% ipython --no-banner

In [1]: import numpy as np

In [2]: np.set_printoptions(precision=2, suppress=True, linewidth=200, legacy="1.25")

In [3]: mat = np.array([[-2.02, -2.22, 5.84],
   ...:     [0.87, 0.78, -2.3],
   ...:     [-1.32, -1.5, 4.25],
   ...:     [0.31, 0.35, -0.76],
   ...:     [0.73, 0.85, -1.95],
   ...:     [0.21, 0.21, -0.3],
   ...:     [0.88, 0.79, -2.63],
   ...:     [-0.32, -0.08, -0.03],
   ...:     [-0.26, -0.31, 0.73],
   ...:     [-0.46, -0.41, 1.39],
   ...:     [-0.85, -0.84, 2.59],
   ...:     [-0.44, -0.33, 1.26],
   ...:     [1.15, 0.95, -3.11],
   ...:     [-0.33, -0.23, 0.53]])

In [4]: out = mat / np.linalg.norm(mat, axis=1, keepdims=True)

In [5]: cov = out @ out.T

In [6]: (cov - 2 * np.eye(14)).round(6).argmax(axis=1)
Out[6]: array([ 2, 12, 10,  4,  3,  3, 12, 13,  0, 10,  9,  9,  1,  8])

In [7]: Z = mat[[12, 7]].astype(float)

In [8]: for _ in range(3):
   ...:     lab = np.linalg.norm(mat[:, None] - Z, axis=-1).argmin(axis=1)
   ...:     Z = np.array([mat[lab == j].mean(axis=0) for j in range(2)])
   ...: 

In [9]: lab
Out[9]: array([1, 0, 1, 0, 0, 0, 0, 1, 1, 1, 1, 1, 0, 1])

In [10]: np.bincount(lab)
Out[10]: array([6, 8])

In [11]: Z
Out[11]: 
array([[ 0.69,  0.65, -1.84],
       [-0.75, -0.74,  2.07]])

In [12]: np.abs(Z[1] - Z[0]).argmax()
Out[12]: 2

In [13]: Z[1] - Z[0]
Out[13]: array([-1.44, -1.4 ,  3.91])

In [14]: out = np.c_[mat[:, :1] @ np.array([[3]]), np.array([1, 0, -1, 1, 1, 0, -2, 0, 1, 3, 0, 2, 0, 2])]

In [15]: out
Out[15]: 
array([[-6.06,  1.  ],
       [ 2.61,  0.  ],
       [-3.96, -1.  ],
       [ 0.93,  1.  ],
       [ 2.19,  1.  ],
       [ 0.63,  0.  ],
       [ 2.64, -2.  ],
       [-0.96,  0.  ],
       [-0.78,  1.  ],
       [-1.38,  3.  ],
       [-2.55,  0.  ],
       [-1.32,  2.  ],
       [ 3.45,  0.  ],
       [-0.99,  2.  ]])

In [16]: np.round(np.linalg.norm(out - mat @ np.linalg.lstsq(mat, out)[0], axis=0), 2) + 0
Out[16]: array([0.  , 4.38])

In [17]: cov = np.cov(mat, rowvar=False)

In [18]: round(float(np.corrcoef(mat[:, 1], mat[:, 0])[0, 1]), 2)
Out[18]: 0.99

In [19]: cov.shape
Out[19]: (3, 3)

In [20]: np.linalg.eigvalsh(cov)[::-1]
Out[20]: array([8.36, 0.01, 0.01])

In [21]: m1 = 2 * np.eye(3) + np.eye(3, k=1)

In [22]: m1
Out[22]: 
array([[2., 1., 0.],
       [0., 2., 1.],
       [0., 0., 2.]])

In [23]: vec = np.array([-5, -4, -3])

In [24]: h1 = np.maximum(m1 @ vec, 0)

In [25]: h1
Out[25]: array([0., 0., 0.])

In [26]: m1.T @ h1
Out[26]: array([0., 0., 0.])

In [27]: m1 * (h1 > 1e-9)[:, None]
Out[27]: 
array([[0., 0., 0.],
       [0., 0., 0.],
       [0., 0., 0.]])

In [28]: np.maximum(m1 @ vec, 0) - np.maximum(-m1 @ vec, 0)
Out[28]: array([-14., -11.,  -6.])

In [29]: np.tanh(m1 @ vec)
Out[29]: array([-1., -1., -1.])

In [30]: np.trace(m1)
Out[30]: 6.0

In [31]: m1 @ m1
Out[31]: 
array([[4., 4., 1.],
       [0., 4., 4.],
       [0., 0., 4.]])

In [32]: np.sort(np.abs(np.linalg.eigvals(m1)))
Out[32]: array([2., 2., 2.])

In [33]: np.allclose(m1 @ m1.T, m1.T @ m1)
Out[33]: False

In [34]: vec = np.array([1, 1, 2])

In [35]: m1 @ (2 * vec)
Out[35]: array([6., 8., 8.])

In [36]: m1 @ np.eye(3)[1]
Out[36]: array([1., 2., 0.])

In [37]: np.sign((m1 @ vec).round(6))
Out[37]: array([1., 1., 1.])

In [38]: (m1 @ vec).argmax()
Out[38]: 1

In [39]: m1 * vec
Out[39]: 
array([[2., 1., 0.],
       [0., 2., 2.],
       [0., 0., 4.]])

In [40]: out = m1 / np.sqrt((m1 ** 2).mean(axis=1, keepdims=True))

In [41]: np.linalg.matrix_rank(m1 - m1.mean(axis=1, keepdims=True))
Out[41]: 2

In [42]: np.linalg.norm(out, axis=1)
Out[42]: array([1.73, 1.73, 1.73])

In [43]: out[0]
Out[43]: array([1.55, 0.77, 0.  ])

In [44]: m1 - m1.mean(axis=1, keepdims=True)
Out[44]: 
array([[ 1.  ,  0.  , -1.  ],
       [-1.  ,  1.  ,  0.  ],
       [-0.67, -0.67,  1.33]])

In [45]: np.linalg.matrix_rank(out) == np.linalg.matrix_rank(m1)
Out[45]: True

In [46]: sigma = 20 * 0.5 ** np.arange(3)

In [47]: rng = np.random.default_rng(84602)

In [48]: feats = rng.normal(size=(14, 3)) * rng.permutation(sigma)

In [49]: feats
Out[49]: 
array([[  2.03,  -2.17,   4.57],
       [-14.41,   8.61, -35.79],
       [  2.83,  19.72, -30.4 ],
       [ -4.4 ,  -1.61,  -2.75],
       [ -3.39,   2.86, -12.4 ],
       [  1.17,  11.65,  19.6 ],
       [  3.86,   6.62, -38.53],
       [  3.95, -19.3 ,  27.07],
       [  7.06,  -3.9 ,  -0.91],
       [ -2.77,  -4.94,   6.19],
       [ -7.3 ,   1.97,  15.39],
       [  1.13, -20.78, -10.73],
       [  7.93,   6.  ,  15.47],
       [ -4.24,  -7.43,  22.62]])

In [50]: np.linalg.svd(feats, compute_uv=False)
Out[50]: array([80.77, 35.03, 21.3 ])

In [51]: feats.shape
Out[51]: (14, 3)

In [52]: np.unravel_index(np.abs(feats).argmax(), feats.shape)
Out[52]: (6, 2)

In [53]: np.count_nonzero(feats)
Out[53]: 42

In [54]: round(float(np.linalg.norm(feats)), 2)
Out[54]: 90.58

In [55]: lab = feats[:, 0] > np.median(feats[:, 0])

In [56]: f = feats[lab].mean(axis=0) - feats[~lab].mean(axis=0)

In [57]: ((feats - feats.mean(axis=0)) @ f > 0).astype(int)
Out[57]: array([1, 0, 1, 0, 0, 1, 1, 0, 1, 0, 0, 0, 1, 0])

In [58]: vec = np.array([0, 5, 2])

In [59]: h1 = np.maximum(feats @ vec, 0)

In [60]: h1
Out[60]: array([ 0.  ,  0.  , 37.81,  0.  ,  0.  , 97.44,  0.  ,  0.  ,  0.  ,  0.  , 40.63,  0.  , 60.95,  8.1 ])

In [61]: feats.T @ h1
Out[61]: array([ 373.2 , 2266.32, 2512.17])

In [62]: np.flatnonzero(h1 > 1e-9)
Out[62]: array([ 2,  5, 10, 12, 13])

In [63]: np.maximum(feats @ vec, 0) - np.maximum(-feats @ vec, 0)
Out[63]: array([  -1.72,  -28.53,   37.81,  -13.52,  -10.52,   97.44,  -43.98,  -42.36,  -21.32,  -12.34,   40.63, -125.35,   60.95,    8.1 ])

In [64]: X = np.load("mat.npy")

In [65]: X
Out[65]: 
array([[ 0.1,  1.2, -0.9],
       [ 0.8,  0. ,  1.1],
       [ 1.1, -0.3,  1.2],
       [-1.5, -0.5, -0.8],
       [ 0.1, -0.3, -0.4],
       [-1.2, -1.3,  1.1],
       [ 0.4,  1.3,  1.2],
       [ 1. , -1.3, -0.9],
       [-0.3,  0.8, -0.7],
       [ 0.3,  0.9,  1.2],
       [ 0.2,  1. ,  0.4],
       [ 0.5, -1.4,  0. ],
       [-1.5,  1. ,  1.2],
       [ 0.1, -0.2, -0.1],
       [-0.2, -0.7, -0.3],
       [-0.2,  1. ,  0.8],
       [ 0.2,  0. , -1.1],
       [ 1.1, -1.1,  1. ],
       [ 1. , -7. ,  9. ],
       [ 0.5, -0.6,  0.6]])

In [66]: out = np.c_[X[:, :2] @ np.array([[1, -2], [2, -2]]), np.array([0, 2, 1, 2, 0, 1, 2, 1, 1, 1, 0, 1, 2, 1, 2, 2, 2, 0, 2, 0])]

In [67]: out
Out[67]: 
array([[  2.5,  -2.6,   0. ],
       [  0.8,  -1.6,   2. ],
       [  0.5,  -1.6,   1. ],
       [ -2.5,   4. ,   2. ],
       [ -0.5,   0.4,   0. ],
       [ -3.8,   5. ,   1. ],
       [  3. ,  -3.4,   2. ],
       [ -1.6,   0.6,   1. ],
       [  1.3,  -1. ,   1. ],
       [  2.1,  -2.4,   1. ],
       [  2.2,  -2.4,   0. ],
       [ -2.3,   1.8,   1. ],
       [  0.5,   1. ,   2. ],
       [ -0.3,   0.2,   1. ],
       [ -1.6,   1.8,   2. ],
       [  1.8,  -1.6,   2. ],
       [  0.2,  -0.4,   2. ],
       [ -1.1,   0. ,   0. ],
       [-13. ,  12. ,   2. ],
       [ -0.7,   0.2,   0. ]])

In [68]: np.round(np.linalg.norm(out - X @ np.linalg.lstsq(X, out)[0], axis=0), 2) + 0
Out[68]: array([0.  , 0.  , 5.65])

In [69]: np.linalg.matrix_rank(out)
Out[69]: 3

In [70]: np.linalg.norm(np.linalg.qr(X)[0].T @ out, axis=0) ** 2 / ((out ** 2).sum(axis=0) + 1e-12)
Out[70]: array([1.  , 1.  , 0.18])
